In [1]: import numpy as np

In [2]: from numpy import linalg as LA

In [3]: np.set_printoptions(suppress=True, linewidth=160)

In [4]: data = np.loadtxt("arr.csv", delimiter=",")

In [5]: data
Out[5]: 
array([[2., 0., 0., 0., 0., 0., 0., 0., 0., 0., 0.],
       [0., 0., 0., 0., 0., 0., 0., 0., 0., 0., 0.],
       [0., 0., 2., 0., 0., 0., 0., 0., 0., 0., 0.],
       [0., 0., 0., 1., 0., 0., 0., 0., 0., 0., 0.],
       [0., 0., 0., 0., 0., 0., 0., 0., 0., 0., 0.],
       [0., 0., 0., 0., 0., 1., 0., 0., 0., 0., 0.],
       [0., 0., 0., 0., 0., 0., 3., 0., 0., 0., 0.],
       [0., 0., 0., 0., 0., 0., 0., 1., 0., 0., 0.],
       [0., 0., 0., 0., 0., 0., 0., 0., 0., 0., 0.],
       [0., 0., 0., 0., 0., 0., 0., 0., 0., 3., 0.],
       [0., 0., 0., 0., 0., 0., 0., 0., 0., 0., 2.]])

In [6]: vec = np.array([2, -1, 2, -1, 1, -1, 1, -2, -2, 1, 1])

In [7]: data @ vec
Out[7]: array([ 4.,  0.,  4., -1.,  0., -1.,  3., -2.,  0.,  3.,  2.])

In [8]: np.einsum("ij,j->i", data, vec)
Out[8]: array([ 4.,  0.,  4., -1.,  0., -1.,  3., -2.,  0.,  3.,  2.])

In [9]: data @ np.eye(11)[4]
Out[9]: array([0., 0., 0., 0., 0., 0., 0., 0., 0., 0., 0.])

In [10]: (data @ vec).argmax()
Out[10]: np.int64(0)

In [11]: data @ (2 * vec)
Out[11]: array([ 8.,  0.,  8., -2.,  0., -2.,  6., -4.,  0.,  6.,  4.])

In [12]: LA.norm(data @ vec) <= LA.norm(data, 2) * LA.norm(vec) + 1e-9
Out[12]: np.True_

In [13]: def softmax(z):
    ...:     e = np.exp(z - z.max(axis=-1, keepdims=True))
    ...:     return e / e.sum(axis=-1, keepdims=True)
    ...: 

In [14]: np.round(softmax(data[9] + -2), 2)
Out[14]: array([0.03, 0.03, 0.03, 0.03, 0.03, 0.03, 0.03, 0.03, 0.03, 0.67, 0.03])

In [15]: np.round(softmax(data).sum(axis=1), 2)
Out[15]: array([1., 1., 1., 1., 1., 1., 1., 1., 1., 1., 1.])

In [16]: np.round(softmax(10 * data[9]), 2) + 0
Out[16]: array([0., 0., 0., 0., 0., 0., 0., 0., 0., 1., 0.])

In [17]: att = data @ data.T / np.sqrt(11)

In [18]: np.round(softmax(att)[9] @ data, 2)
Out[18]: array([0.08, 0.  , 0.08, 0.04, 0.  , 0.04, 0.12, 0.04, 0.  , 1.8 , 0.08])

In [19]: np.round(softmax(att), 2)
Out[19]: 
array([[0.25, 0.07, 0.07, 0.07, 0.07, 0.07, 0.07, 0.07, 0.07, 0.07, 0.07],
       [0.09, 0.09, 0.09, 0.09, 0.09, 0.09, 0.09, 0.09, 0.09, 0.09, 0.09],
       [0.07, 0.07, 0.25, 0.07, 0.07, 0.07, 0.07, 0.07, 0.07, 0.07, 0.07],
       [0.09, 0.09, 0.09, 0.12, 0.09, 0.09, 0.09, 0.09, 0.09, 0.09, 0.09],
       [0.09, 0.09, 0.09, 0.09, 0.09, 0.09, 0.09, 0.09, 0.09, 0.09, 0.09],
       [0.09, 0.09, 0.09, 0.09, 0.09, 0.12, 0.09, 0.09, 0.09, 0.09, 0.09],
       [0.04, 0.04, 0.04, 0.04, 0.04, 0.04, 0.6 , 0.04, 0.04, 0.04, 0.04],
       [0.09, 0.09, 0.09, 0.09, 0.09, 0.09, 0.09, 0.12, 0.09, 0.09, 0.09],
       [0.09, 0.09, 0.09, 0.09, 0.09, 0.09, 0.09, 0.09, 0.09, 0.09, 0.09],
       [0.04, 0.04, 0.04, 0.04, 0.04, 0.04, 0.04, 0.04, 0.04, 0.6 , 0.04],
       [0.07, 0.07, 0.07, 0.07, 0.07, 0.07, 0.07, 0.07, 0.07, 0.07, 0.25]])

In [20]: softmax(att).round(6).argmax(axis=1)
Out[20]: array([ 0,  0,  2,  3,  0,  5,  6,  7,  0,  9, 10])

In [21]: m1 = np.array([[1, 3, -1, 3, 0, 3, 1, 0],
    ...:     [-3, 3, 3, 1, 2, -3, 3, 0],
    ...:     [2, -2, -3, -2, -3, -1, 1, -1],
    ...:     [-2, -3, -2, -2, -1, 1, -1, -3],
    ...:     [1, 2, 1, -3, 0, -2, 0, -3],
    ...:     [-1, 0, -2, 1, -1, -2, 3, 1],
    ...:     [2, 2, 0, -2, 3, -3, 0, 0],
    ...:     [-2, 0, 1, -3, 2, 1, 0, -1]])

In [22]: m1.reshape(2, -1)
Out[22]: 
array([[ 1,  3, -1,  3,  0,  3,  1,  0, -3,  3,  3,  1,  2, -3,  3,  0,  2, -2, -3, -2, -3, -1,  1, -1, -2, -3, -2, -2, -1,  1, -1, -3],
       [ 1,  2,  1, -3,  0, -2,  0, -3, -1,  0, -2,  1, -1, -2,  3,  1,  2,  2,  0, -2,  3, -3,  0,  0, -2,  0,  1, -3,  2,  1,  0, -1]])

In [23]: blk = m1.reshape(8, 2, -1)

In [24]: np.einsum("ihd,jhd->hij", blk, blk).shape
Out[24]: (2, 8, 8)

In [25]: blk.shape
Out[25]: (8, 2, 4)

In [26]: rng = np.random.default_rng(601990)

In [27]: out = m1 + rng.integers(-2, 3, (8, 7)) @ rng.integers(-2, 3, (7, 8))

In [28]: out
Out[28]: 
array([[ 10,   8, -10,  12,   8,  -1,  -1,  -6],
       [ -6,  -3,  10,   7,   2,  -5,  13,   9],
       [ -9,  -7,  -7,   5, -11,   5,   5,  -7],
       [ -2,   6,   3,  -1,  -4,  15,  10,  -4],
       [  2,   2,  13, -12,  -3,   3,   8,   7],
       [  3,  -1,  -5,   3,  -3,  -1,   6,  -2],
       [  5,   0,  -8,  -7,   2,  -3,  -2,  -3],
       [  5,   6,   3,  -9,   7,   7,  -3,  -1]])

In [29]: np.abs(out - m1).sum(axis=1)
Out[29]: array([52, 43, 51, 44, 48, 19, 24, 35])

In [30]: np.round(LA.svd(out - m1, compute_uv=False), 2) + 0
Out[30]: array([30.89, 23.59, 20.51, 16.07,  8.8 ,  3.68,  2.74,  0.  ])

In [31]: LA.matrix_rank(out - m1, tol=1e-8)
Out[31]: np.int64(7)

In [32]: q, r_ = LA.qr(out)

In [33]: round(abs(r_[0, 0]), 2), round(float(LA.norm(out[:, 0])), 2)
Out[33]: (np.float64(16.85), 16.85)

In [34]: np.round(q.T @ q, 2) + 0
Out[34]: 
array([[1., 0., 0., 0., 0., 0., 0., 0.],
       [0., 1., 0., 0., 0., 0., 0., 0.],
       [0., 0., 1., 0., 0., 0., 0., 0.],
       [0., 0., 0., 1., 0., 0., 0., 0.],
       [0., 0., 0., 0., 1., 0., 0., 0.],
       [0., 0., 0., 0., 0., 1., 0., 0.],
       [0., 0., 0., 0., 0., 0., 1., 0.],
       [0., 0., 0., 0., 0., 0., 0., 1.]])

In [35]: np.allclose(r_.T @ r_, out.T @ out)
Out[35]: True

In [36]: vec = np.array([3, 1, 1, 5, 4, 3, 5, 2])

In [37]: m1 @ vec
Out[37]: array([ 34,  16, -21, -33, -21,   7,   1, -11])

In [38]: m1 @ np.eye(8)[2]
Out[38]: array([-1.,  3., -3., -2.,  1., -2.,  0.,  1.])

In [39]: LA.norm(m1 @ vec) <= LA.norm(m1, 2) * LA.norm(vec) + 1e-9
Out[39]: np.True_

In [40]: blk = np.stack([m1, -1 * m1, m1[::-1]])

In [41]: np.round(LA.det(blk), 2)
Out[41]: array([19128., 19128., 19128.])

In [42]: blk.shape
Out[42]: (3, 8, 8)

In [43]: LA.matrix_rank(blk)
Out[43]: array([8, 8, 8])

In [44]: blk.sum(axis=0)
Out[44]: 
array([[-2,  0,  1, -3,  2,  1,  0, -1],
       [ 2,  2,  0, -2,  3, -3,  0,  0],
       [-1,  0, -2,  1, -1, -2,  3,  1],
       [ 1,  2,  1, -3,  0, -2,  0, -3],
       [-2, -3, -2, -2, -1,  1, -1, -3],
       [ 2, -2, -3, -2, -3, -1,  1, -1],
       [-3,  3,  3,  1,  2, -3,  3,  0],
       [ 1,  3, -1,  3,  0,  3,  1,  0]])

In [45]: np.einsum("bij,cij->bc", blk, blk)
Out[45]: 
array([[ 245, -245,   32],
       [-245,  245,  -32],
       [  32,  -32,  245]])

In [46]: (blk @ m1.T).shape
Out[46]: (3, 8, 8)

In [47]: X = np.array([[-1.0, -0.3, -0.9, 0.2, 0.2, 1.3, 0.4, 0.5, -0.9, 1.2],
    ...:     [-0.4, -0.3, 0.6, -0.3, 0.4, 1.1, -0.8, 1.5, -1.3, 1.7],
    ...:     [1.4, -0.1, 0.6, -0.7, -1.1, -1.2, -0.5, 0.6, -1.5, -0.2],
    ...:     [-1.1, -0.8, 0.3, -0.8, 1.1, -0.6, -1.5, 1.2, 0.7, -1.4],
    ...:     [1.7, -0.4, -2.4, 0.9, 0.1, 1.4, -0.2, -1.1, 0.4, -0.4]])

In [48]: X[0] = X[4] + 0.1 * rng.normal(size=10)

In [49]: X.round(2)
Out[49]: 
array([[ 1.88, -0.42, -2.44,  0.86, -0.1 ,  1.35, -0.36, -0.9 ,  0.42, -0.44],
       [-0.4 , -0.3 ,  0.6 , -0.3 ,  0.4 ,  1.1 , -0.8 ,  1.5 , -1.3 ,  1.7 ],
       [ 1.4 , -0.1 ,  0.6 , -0.7 , -1.1 , -1.2 , -0.5 ,  0.6 , -1.5 , -0.2 ],
       [-1.1 , -0.8 ,  0.3 , -0.8 ,  1.1 , -0.6 , -1.5 ,  1.2 ,  0.7 , -1.4 ],
       [ 1.7 , -0.4 , -2.4 ,  0.9 ,  0.1 ,  1.4 , -0.2 , -1.1 ,  0.4 , -0.4 ]])

In [50]: vec = np.array([-2, -2, -2, 2, 2, 0, -1, -1, 1, -2])

In [51]: h1 = np.maximum(X @ vec, 0)

In [52]: np.round(X.T @ h1, 2)
Out[52]: array([ 14.39, -11.27, -28.52,   5.15,   8.44,  12.94, -14.89,  -3.65,  10.51, -16.  ])

In [53]: U, sig, Vh = LA.svd(X)

In [54]: sig.round(2)
Out[54]: array([5.46, 3.19, 2.82, 2.64, 0.17])

In [55]: out = U[:, :4] @ np.diag(sig[:4]) @ Vh[:4]

In [56]: round(float(LA.norm(X - out, 2)), 2), round(float(sig[4]), 2)
Out[56]: (0.17, 0.17)

In [57]: u, v = X[0], X[2]

In [58]: round(u @ u, 2)
Out[58]: np.float64(13.55)

In [59]: round(u @ v, 2)
Out[59]: np.float64(-1.79)

In [60]: p = (u @ v) / (u @ u) * u

In [61]: round(LA.norm(u + v) ** 2 + LA.norm(u - v) ** 2, 2)
Out[61]: np.float64(43.83)

In [62]: LA.matrix_rank(np.outer(u, v))
Out[62]: np.int64(1)

In [63]: w1 = np.array([[-1, -5, 1],
    ...:     [9, -8, -2],
    ...:     [-5, 5, 8],
    ...:     [9, 9, 8],
    ...:     [8, -7, 6],
    ...:     [-8, -4, 0],
    ...:     [-4, 8, -1],
    ...:     [4, -2, 3],
    ...:     [-8, -5, -7],
    ...:     [8, 5, -9]])

In [64]: coef = np.array([2, -1, 1])

In [65]: H = np.maximum(X @ w1 + coef, 0)

In [66]: (H > 0).astype(int)
Out[66]: 
array([[0, 0, 0],
       [1, 1, 1],
       [1, 1, 1],
       [0, 0, 1],
       [0, 0, 0]])

In [67]: H.round(2)
Out[67]: 
array([[ 0. ,  0. ,  0. ],
       [21.6,  2.1,  5.1],
       [ 6. ,  3.3,  9.8],
       [ 0. ,  0. , 16.9],
       [ 0. ,  0. ,  0. ]])

In [68]: basis = np.array([[2, 1], [3, 3], [3, 2]])

In [69]: w1 @ basis
Out[69]: 
array([[-14, -14],
       [-12, -19],
       [ 29,  26],
       [ 69,  52],
       [ 13,  -1],
       [-28, -20],
       [ 13,  18],
       [ 11,   4],
       [-52, -37],
       [  4,   5]])

In [70]: feats = np.loadtxt("block1.csv", delimiter=",")

In [71]: feats
Out[71]: 
array([[  0.7,  -0.2,   0.2,  -0.8,   0.5,  -0.4,   0.8,  -0.8,   0.3,   1.7,  -0.1],
       [ -0.5,  -2.2,  -0.4,   0.4,   1. ,  -0.5,  -1.1,   0.8,   0.9,   2.3,  -2.4],
       [ -0.9,   0.2,  -0.1,   0.1,  -0.6,  -0.9,   0.1,   0.4,   0.1,   0.1,  -1.2],
       [ -0.4,   0.5,   0. ,   1.4,   0.9,   1.1,  -1.2,   0.5,  -0.2,  -0.2,  -1. ],
       [ -0.2,   2.3,   0.2,  -1.4,  -0.9,   0. ,  -0.2,   2.5,  -1.4,  -0.8,  -0.3],
       [ -1. ,   0.3,   1. ,  -1.8,   0.5,   0.6,  -0.6,  -0.9,   0.5,   0.8,   1.1],
       [  0.1,   1.1,  -0.1,   0.2,  -0.4,   1.6,   1.2,   0.1,  -1.5,  -1.1,  -2.6],
       [  0.2,   0.7,   0.8,  -0.2,  -0.1,   1.2,   0.2,   1.4,   0.4,   0.3,   0.3],
       [  0.9,  -0.6,  -0.6,   0.6,   0.4,  -1. ,   1.6,  -1.9,  -1.9,  -1. ,  -0.6],
       [  0.4,   1. ,  -0.3,   0.5,  -1.1,   2.4,   0.8,  -0.4,  -1.9,   0.3,   0.1],
       [ -1.6,  -1.9,   0.1,   1.2,   0.4,   1.3,  -0.8,  -0.7,   1.1,  -0.9,  -0.7],
       [ -0.1,  -0.3,   0.2,   1. ,   1.5,   0.6,   1.5,   1.2,   1.4,  -2.6,   2.5],
       [ -1. ,   2. ,  -0.2,  -2.5,   1.3,  -1. ,  -0.8,   0.9,   0.5,   1.1,   1.4],
       [ -0.9,   0.3,   0.2,  -0.6,   0.1,   1.1,   0.7,   0.7,  -0.6,  -0.4,   0.5],
       [  0.2,  -0.1,   0.6,   0.1,  -0.1,  -1.1,   0.1,  -0.2,   2.4,  -1.7,   0.8],
       [  0.4,   0.6,   0.6,   0.5,  -0.4,   0.5,  -0.1,  -1.2,   0. ,   1.7,  -0.7],
       [  0.4,   0.2,  -0.2,   1.5,   0.1,   0.1,  -0.8,   0.8,   2.4,  -0.1,  -0.9],
       [ -0.6,  -0.6,   0.7,   1.1,  -0.1,   1.5,   1. ,   0.7,   2. ,  -0.9,   0.8],
       [  0.5,  -0.9,   0.1,   1.2,   0.2,  -1.2,  -0.5,   0.6,   0.7,  -1.3,   0. ],
       [  0.5,   0.8,   1.8,  -1.3,   1. ,   0.5,  -0.1,  -0.1,   2.1,  -0.4,  -0.1],
       [ -0.9,  -0.2,  -0.9,   0.4,   2.9,   1.4,  -1.2,  -1.8,  -2. ,  -0.3,   0.2],
       [ -1.3,   0.9,  -0.5,  -2. ,   0.2,  -0.8,   1.3,   0.9,  -0.5,   0.4,   1.8],
       [  1.7,   2.1,   0.5,  -0.8,   1.1,  -1.3,   0.7,   2.1,   0.6,   1.5,  -0.7],
       [  0.1,  -1.9,  -0.9,  -0.3,   2.3,   0.3,   1. ,   1.5,  -0.3,   0.1,   0.1],
       [ -4. ,  -7. ,   2. ,  -3. ,  17. , -10. ,   1. ,  -6. ,   4. ,   1. ,   6. ],
       [  1.1,  -1.4,   0. ,   0.5,  -1. ,  -0.6,   0.8,   0.3,  -0.3,   0.6,  -0.8],
       [ -0.3,   0.7,   2.9,  -0.3,   0.2,   0.6,  -0.8,  -1.6,  -1.1,  -0.2,  -0.4],
       [ -0.3,   0.8,  -0.9,  -0.1,  -1.8,  -0.2,   0.3,   0.2,  -1.6,   0.9,   0.1],
       [ -0.5,  -0.4,   1.1,   1.1,  -0.7,  -2.1,   2.7,   2.2,  -0.4,   1.9,   0.9],
       [ -0.6,   1.4,  -1.1,   0.3,  -0.1,   1.5,  -0.6,  -1. ,   0.5,  -0.1,   0.7],
       [  0.6,   1. ,   1.4,  -0.4,  -0.2,  -0.2,  -1.6,   0.2,   0.5,   1.3,  -1. ],
       [ -0.1,   0.2,   0.8,   0. ,   0.2,   1.6,  -0.4,   0.8,   2.1,  -2. ,  -0.3],
       [ -1.1,   0.1,  -1.6,  -1.2,   0.4,   0.6,  -1.1,  -0.4,  -0.2,  -0.2,  -0.3],
       [ -1.6,   0.1,   0.2,  -1.9,  -0.5,   0. ,  -0.4,   0.7,  -0.1,   0. ,  -1.4],
       [  1. ,  -0.3,   1.1,  -2.6,   1.7,  -1.2,   0.5,   0.3,   0.7,   0. ,   0. ],
       [  1.1,   0.9,   1.4,  -1.3,   0.7,   2.7,   0.5,  -2.1,   0.1,   1.3,  -1.2],
       [ -1.1,   0.9,   1.5,   0.1,   0. ,   0.5,  -0.3,   0.5,  -0.2,   0. ,  -0.9],
       [ -0.3,  -0.6,   2.1,   1.3,   1.6,   0.1,   0.3,   0.5,   0.5,  -1.1,  -1.1],
       [ -0.3,  -0.5,   1.4,  -0.1,   1.7,   0.8,  -0.6,   1.3,   0.1,  -0.5,   0.7],
       [  0.2,   0.6,   0.7,  -0.2,  -1.6,   0.1,  -0.3,   1. ,   1.9,  -1. ,   0.7]])

In [72]: w1 = np.array([[-2, 2, 0, 1, -2],
    ...:     [1, 0, 0, -2, 1],
    ...:     [-1, -2, -2, 1, 2],
    ...:     [-2, 2, -1, 2, -1],
    ...:     [-2, -1, 2, -1, 1],
    ...:     [-2, -1, -2, -2, -1],
    ...:     [-2, -2, 2, 2, -2],
    ...:     [-2, 2, 0, 2, 0],
    ...:     [2, -2, 1, 1, -2],
    ...:     [-2, 1, 2, 0, 1],
    ...:     [0, -2, -1, -1, -1]])

In [73]: coef = np.array([-2, 1, -3, 4, -4])

In [74]: H = np.maximum(feats @ w1 + coef, 0)

In [75]: LA.matrix_rank(H)
Out[75]: np.int64(5)

In [76]: basis = np.array([[4, -2], [4, 5], [6, 6], [7, 5], [-8, 4]])

In [77]: w1 @ basis
Out[77]: 
array([[ 23,  11],
       [-18,  -8],
       [-33,  -7],
       [ 16,  14],
       [-15,  10],
       [-30, -27],
       [ 26,   8],
       [ 14,  24],
       [ 29, -11],
       [  0,  25],
       [-13, -25]])
